In [1]: import numpy as np

In [2]: import numpy.linalg as la

In [3]: np.set_printoptions(suppress=True, linewidth=160)

In [4]: rd = lambda a: np.round(a, 2) + 0

In [5]: X = np.loadtxt("w.csv", delimiter=",")

In [6]: rd(X)
Out[6]: 
array([[-0.56, -0.1 ,  0.16,  0.01],
       [ 0.08, -0.33,  0.02,  0.18],
       [ 0.2 , -0.03, -0.38,  0.43],
       [ 0.06,  0.04, -0.18,  0.  ],
       [ 0.31, -0.24, -0.16,  0.05],
       [ 0.08, -0.07, -0.18, -0.06],
       [-0.34,  0.1 ,  0.07, -0.2 ],
       [-0.11, -0.55,  0.05,  0.19],
       [-0.28, -0.6 , -0.31, -0.43],
       [ 0.48, -0.28,  0.5 , -0.21],
       [ 0.28,  0.01, -0.44, -0.46],
       [-0.14, -0.05, -0.35,  0.42],
       [ 0.06, -0.27,  0.27,  0.3 ]])

In [7]: lab = X[:, 3] > np.median(X[:, 3])

In [8]: f = X[lab].mean(axis=0) - X[~lab].mean(axis=0)

In [9]: (((X - X.mean(axis=0)) @ f > 0) == lab).mean()
Out[9]: np.float64(1.0)

In [10]: rd(f)
Out[10]: array([ 0.11, -0.11, -0.04,  0.45])

In [11]: x0 = np.array([1, 0, -2, -1])

In [12]: y = X @ x0

In [13]: rd(la.lstsq(X, y)[0])
Out[13]: array([ 1.,  0., -2., -1.])

In [14]: rd(y)
Out[14]: array([-0.89, -0.13,  0.53,  0.4 ,  0.57,  0.51, -0.28, -0.41,  0.77, -0.31,  1.61,  0.15, -0.78])

In [15]: rd(la.solve(X.T @ X, X.T @ y))
Out[15]: array([ 1.,  0., -2., -1.])

In [16]: rng = np.random.default_rng(40880)

In [17]: y = y + 0.3 * rng.normal(size=13)

In [18]: rd(y)
Out[18]: array([-1.49,  0.23,  0.73,  0.62,  0.51,  0.51, -0.5 , -0.3 ,  0.58,  0.1 ,  1.19, -0.11, -0.57])

In [19]: beta, *_ = la.lstsq(X, y)

In [20]: [round(float(la.norm(la.solve(X.T @ X + lam * np.eye(4), X.T @ y))), 2) for lam in (0, 1, 10, 100)]
Out[20]: [2.39, 1.19, 0.22, 0.02]

In [21]: cov = np.cov(X, rowvar=False)

In [22]: rd(np.polyfit(X[:, 3], X[:, 0], 1))
Out[22]: array([0.  , 0.01])

In [23]: np.argsort(-X.std(axis=0).round(6), kind="stable")
Out[23]: array([0, 3, 2, 1])

In [24]: rd(cov)
Out[24]: 
array([[ 0.08,  0.  ,  0.  ,  0.  ],
       [ 0.  ,  0.05, -0.01,  0.  ],
       [ 0.  , -0.01,  0.08,  0.  ],
       [ 0.  ,  0.  ,  0.  ,  0.08]])

In [25]: f, g = X[5], X[6]

In [26]: rd(f @ g)
Out[26]: np.float64(-0.04)

In [27]: rd(f @ f)
Out[27]: np.float64(0.05)

In [28]: p = (f @ g) / (f @ f) * f

In [29]: rd((g - p) @ f)
Out[29]: np.float64(0.0)

In [30]: la.matrix_rank(np.outer(f, g))
Out[30]: np.int64(1)

In [31]: rd(p)
Out[31]: array([-0.06,  0.06,  0.14,  0.04])

In [32]: rd(np.outer(f, g))
Out[32]: 
array([[-0.03,  0.01,  0.01, -0.02],
       [ 0.02, -0.01, -0.01,  0.02],
       [ 0.06, -0.02, -0.01,  0.04],
       [ 0.02, -0.01,  0.  ,  0.01]])

In [33]: K = np.load("block10.npy")

In [34]: K
Out[34]: 
array([[ 1.2,  2. , -1.8, -0.6, -0.2, -0.2,  0.4,  0.6,  1.3, -0.1],
       [-1. , -0.5,  2.1,  0. , -0.2, -0.6,  0.5, -0.4,  1.1, -1.3],
       [ 1.2,  1.3,  1.4,  1. , -1. ,  1. , -0.2,  0.6, -0.3,  1.2],
       [-0.8, -0.1,  0.5, -1. ,  1.3, -0.7,  1.8, -0.1,  1. ,  0.8],
       [ 1. , -0.2,  0. ,  0.6,  0.6,  0.4,  0.7,  0.7, -0.5,  2.1],
       [ 1.3, -1. ,  0.3,  0.7, -0.4, -0.5, -0.3,  0.2,  0.7, -0.4],
       [ 2.7, -3.9, -1.5,  5.1,  5.4, -1.2, -0.3,  0.3,  1.5, -3.9],
       [-0.2,  0. ,  0.4,  0.3, -0.6,  1.1,  1.6,  0. ,  1.2,  1.4],
       [-0.6, -1.7, -0.3,  0.7, -0.5,  0.3, -0.1,  1.2, -1. , -0.1],
       [ 1.9, -0.8, -1.7, -0.9,  1. ,  0.9,  1.1, -0.7, -1.2, -0.7],
       [ 0.2,  1.3,  0. ,  1.7,  0.1,  0.1, -0.7, -0.9, -0.7,  1.7],
       [ 0.9, -0.2,  1.1, -1.9, -2.1, -0.5, -0.7, -0.1, -0.3, -0.6]])

In [35]: Q, Rm = la.qr(K)

In [36]: rd(Q)
Out[36]: 
array([[-0.27,  0.51,  0.38, -0.01, -0.01, -0.36,  0.47,  0.2 ,  0.12, -0.31],
       [ 0.23, -0.18, -0.47,  0.03, -0.22, -0.1 ,  0.22, -0.19,  0.02, -0.58],
       [-0.27,  0.36, -0.53,  0.25,  0.03,  0.34, -0.1 ,  0.36,  0.05, -0.26],
       [ 0.18, -0.09, -0.04, -0.15, -0.64, -0.04,  0.4 ,  0.12, -0.33,  0.09],
       [-0.23,  0.04, -0.13,  0.01, -0.1 ,  0.23,  0.15,  0.36, -0.43,  0.39],
       [-0.3 , -0.1 , -0.26, -0.1 ,  0.28, -0.29,  0.32, -0.18, -0.06,  0.23],
       [-0.61, -0.57,  0.05,  0.39, -0.23, -0.15, -0.01,  0.03,  0.16, -0.04],
       [ 0.05, -0.02, -0.09,  0.08,  0.18,  0.47,  0.6 , -0.28,  0.38,  0.23],
       [ 0.14, -0.4 ,  0.14,  0.01,  0.57,  0.09,  0.23,  0.31, -0.41, -0.34],
       [-0.43,  0.  ,  0.24, -0.47, -0.12,  0.48, -0.07, -0.35, -0.19, -0.33],
       [-0.05,  0.28, -0.01,  0.5 ,  0.07, -0.1 , -0.01, -0.56, -0.55,  0.  ],
       [-0.2 ,  0.03, -0.42, -0.53,  0.18, -0.33, -0.07, -0.08, -0.07,  0.08]])

In [37]: rd(np.abs(np.diag(Rm)))
Out[37]: array([4.4 , 4.92, 3.54, 4.62, 3.08, 2.05, 1.98, 1.76, 1.76, 2.  ])

In [38]: Q.shape, Rm.shape
Out[38]: ((12, 10), (10, 10))

In [39]: rd(Q.T @ Q)
Out[39]: 
array([[1., 0., 0., 0., 0., 0., 0., 0., 0., 0.],
       [0., 1., 0., 0., 0., 0., 0., 0., 0., 0.],
       [0., 0., 1., 0., 0., 0., 0., 0., 0., 0.],
       [0., 0., 0., 1., 0., 0., 0., 0., 0., 0.],
       [0., 0., 0., 0., 1., 0., 0., 0., 0., 0.],
       [0., 0., 0., 0., 0., 1., 0., 0., 0., 0.],
       [0., 0., 0., 0., 0., 0., 1., 0., 0., 0.],
       [0., 0., 0., 0., 0., 0., 0., 1., 0., 0.],
       [0., 0., 0., 0., 0., 0., 0., 0., 1., 0.],
       [0., 0., 0., 0., 0., 0., 0., 0., 0., 1.]])

In [40]: rd(np.trace(Q @ Q.T))
Out[40]: np.float64(10.0)
